% ipython --no-banner

In [1]: import numpy as np

In [2]: from numpy import linalg as LA

In [3]: np.set_printoptions(precision=2, suppress=True, linewidth=140)

In [4]: feats = np.loadtxt("out6.csv", delimiter=",")

In [5]: print(feats)
[[ 2.15 -1.01  1.32  1.27]
 [-0.21 -2.67 -0.52  1.25]
 [-1.54  1.96 -0.59  1.56]
 [ 2.68 -0.2  -1.19 -0.6 ]
 [-0.2   1.5   1.8   1.86]
 [-1.08 -1.3   2.37 -0.74]
 [-1.71  2.1  -1.02  0.78]
 [-1.36 -1.47  0.85  2.07]
 [-0.87 -1.84 -2.18  0.29]
 [ 1.01 -0.39  2.6   1.03]
 [ 1.45  1.38  1.71 -1.44]
 [-1.24  2.05 -1.38  1.16]
 [ 0.7   1.61 -2.34 -0.66]
 [ 2.17 -0.13  1.89  0.83]
 [-1.57 -2.1  -1.42  0.35]
 [ 0.12  2.39  1.01  1.5 ]
 [ 0.24 -2.35  0.82 -1.66]
 [ 2.39  0.07 -1.56 -0.93]
 [ 0.02  2.9  -0.64  0.41]
 [ 1.13  0.76 -0.04  2.67]
 [-1.72 -1.99 -0.68 -1.26]
 [ 0.32 -0.13 -0.99  2.81]
 [ 2.23  0.39  1.56  1.2 ]
 [-2.45 -0.42  1.19 -1.18]
 [ 0.99  2.83 -0.08 -0.19]
 [ 0.07 -0.46 -2.07 -2.12]
 [ 2.39 -0.14 -0.93 -1.54]
 [ 2.64  0.78  1.13 -0.35]]

In [6]: d = LA.norm(feats[:, None] - feats[None], axis=-1)

In [7]: np.unravel_index(d.round(6).argmax(), d.shape)
Out[7]: (np.int64(4), np.int64(25))

In [8]: print((d + 1e9 * np.eye(28)).round(6).argmin(axis=1))
[13 14  6 17 15 23 11  1 14 13 27  6 17 22  8  4  5  3 24 21 14 19 13  5 18 12 17 22]

In [9]: d[:5, :5]
Out[9]: 
array([[0.  , 3.42, 5.12, 3.28, 3.52],
       [3.42, 0.  , 4.83, 4.28, 4.81],
       [5.12, 4.83, 0.  , 5.24, 2.79],
       [3.28, 4.28, 5.24, 0.  , 5.12],
       [3.52, 4.81, 2.79, 5.12, 0.  ]])

In [10]: r0, g = feats[24], feats[7]

In [11]: round(r0 @ r0, 2)
Out[11]: np.float64(9.03)

In [12]: pr = (r0 @ g) / (r0 @ r0) * r0

In [13]: np.outer(r0, g)
Out[13]: 
array([[-1.35, -1.46,  0.84,  2.05],
       [-3.85, -4.16,  2.41,  5.86],
       [ 0.11,  0.12, -0.07, -0.17],
       [ 0.26,  0.28, -0.16, -0.39]])

In [14]: print(pr)
[-0.65 -1.87  0.05  0.13]

In [15]: idx = feats[:, 2] > np.median(feats[:, 2])

In [16]: r0 = feats[idx].mean(axis=0) - feats[~idx].mean(axis=0)

In [17]: r0
Out[17]: array([0.67, 0.13, 2.55, 0.38])

In [18]: idx.astype(int)
Out[18]: array([1, 0, 0, 0, 1, 1, 0, 1, 0, 1, 1, 0, 0, 1, 0, 1, 1, 0, 0, 1, 0, 0, 1, 1, 1, 0, 0, 1])

In [19]: (((feats - feats.mean(axis=0)) @ r0 > 0) == idx).mean()
Out[19]: np.float64(1.0)

In [20]: hat = feats @ LA.solve(feats.T @ feats, feats.T)

In [21]: np.trace(hat)
Out[21]: np.float64(4.0)

In [22]: np.round(LA.eigvalsh(hat), 2) + 0
Out[22]: array([0., 0., 0., 0., 0., 0., 0., 0., 0., 0., 0., 0., 0., 0., 0., 0., 0., 0., 0., 0., 0., 0., 0., 0., 1., 1., 1., 1.])

In [23]: LA.matrix_rank(np.eye(28) - hat)
Out[23]: np.int64(24)

In [24]: F = np.load("dump.npy")

In [25]: print(F)
[[-0.3 -0.9 -0.2]
 [-0.2 -0.9 -0.1]
 [ 1.4 -0.3 -0.2]
 [ 0.8 -0.3  1.8]
 [ 0.6  1.5 -0.8]
 [ 1.1  0.1  0.9]
 [-2.5  3.  -2.5]
 [ 0.8 -0.1  1.1]
 [ 0.6  1.  -1.7]
 [-2.9  0.8 -2.5]
 [-0.3  0.6  0.3]
 [-1.   0.5  0.6]
 [-0.5 -1.5 -0.7]
 [ 0.1 -1.5 -1. ]]

In [26]: hat = F @ LA.solve(F.T @ F, F.T)

In [27]: np.round(LA.eigvalsh(hat), 2) + 0
Out[27]: array([0., 0., 0., 0., 0., 0., 0., 0., 0., 0., 0., 1., 1., 1.])

In [28]: round(float(np.trace(hat)), 2)
Out[28]: 3.0

In [29]: Xs = F - F.mean(axis=0)

In [30]: vecs = LA.svd(Xs)[2][:1]

In [31]: Y = Xs - Xs @ vecs.T @ vecs

In [32]: np.diag(vecs.T @ vecs)
Out[32]: array([0.37, 0.23, 0.4 ])

In [33]: LA.norm(Y, axis=1).round(6).argmax()
Out[33]: np.int64(13)

In [34]: (Xs @ vecs.T).std(axis=0)
Out[34]: array([1.73])

In [35]: rng = np.random.default_rng(66451)

In [36]: Y = F + rng.integers(-2, 3, (14, 1)) @ rng.integers(-2, 3, (1, 3))

In [37]: Y
Out[37]: 
array([[-0.3,  0.1, -0.2],
       [-0.2,  1.1, -0.1],
       [ 1.4,  1.7, -0.2],
       [ 0.8, -2.3,  1.8],
       [ 0.6,  1.5, -0.8],
       [ 1.1,  2.1,  0.9],
       [-2.5,  1. , -2.5],
       [ 0.8,  0.9,  1.1],
       [ 0.6,  2. , -1.7],
       [-2.9,  0.8, -2.5],
       [-0.3,  2.6,  0.3],
       [-1. , -1.5,  0.6],
       [-0.5, -3.5, -0.7],
       [ 0.1,  0.5, -1. ]])

In [38]: LA.matrix_rank(Y - F, tol=1e-8)
Out[38]: np.int64(1)

In [39]: np.abs(Y - F).sum(axis=1)
Out[39]: array([1., 2., 2., 2., 0., 2., 2., 1., 1., 0., 2., 2., 2., 2.])

In [40]: d = LA.norm(Y[:, None] - Y[None], axis=-1)

In [41]: np.unravel_index(d.round(6).argmax(), d.shape)
Out[41]: (np.int64(3), np.int64(9))

In [42]: d.mean(axis=1).argmax()
Out[42]: np.int64(12)

In [43]: x0 = np.array([0, 3, 3])

In [44]: rhs = F @ x0

In [45]: beta, lr = np.zeros(3), 1 / LA.norm(F, 2) ** 2

In [46]: for i in range(200):
    ...:     beta -= lr * F.T @ (F @ beta - rhs)
    ...:     if i % 50 == 0: print(i, round(LA.norm(F @ beta - rhs), 2))
    ...: 
0 10.39
50 0.0
100 0.0
150 0.0

In [47]: print(round(LA.cond(F), 2))
2.4

In [48]: E = np.array([[1, 0, 0, 7, 0, 5, 0, 0],
    ...:     [0, 2, 2, 0, 3, 0, 7, 4],
    ...:     [0, 3, 4, 0, 6, 0, 8, 6],
    ...:     [2, 0, 0, 2, 0, 5, 0, 0],
    ...:     [0, 3, 3, 0, 5, 0, 0, 6],
    ...:     [0, 0, 0, 4, 0, 5, 0, 0],
    ...:     [0, 8, 2, 0, 6, 0, 1, 4],
    ...:     [0, 6, 8, 0, 8, 0, 0, 7]])

In [49]: O, vecs = LA.qr(E[:, :6])[0], LA.qr(E[:, 6:])[0]

In [50]: sig = LA.svd(O.T @ vecs, compute_uv=False)

In [51]: print(sig)
[0.99 0.56]

In [52]: round(float(LA.norm(O @ O.T - vecs @ vecs.T, 2)), 2)
Out[52]: 1.0
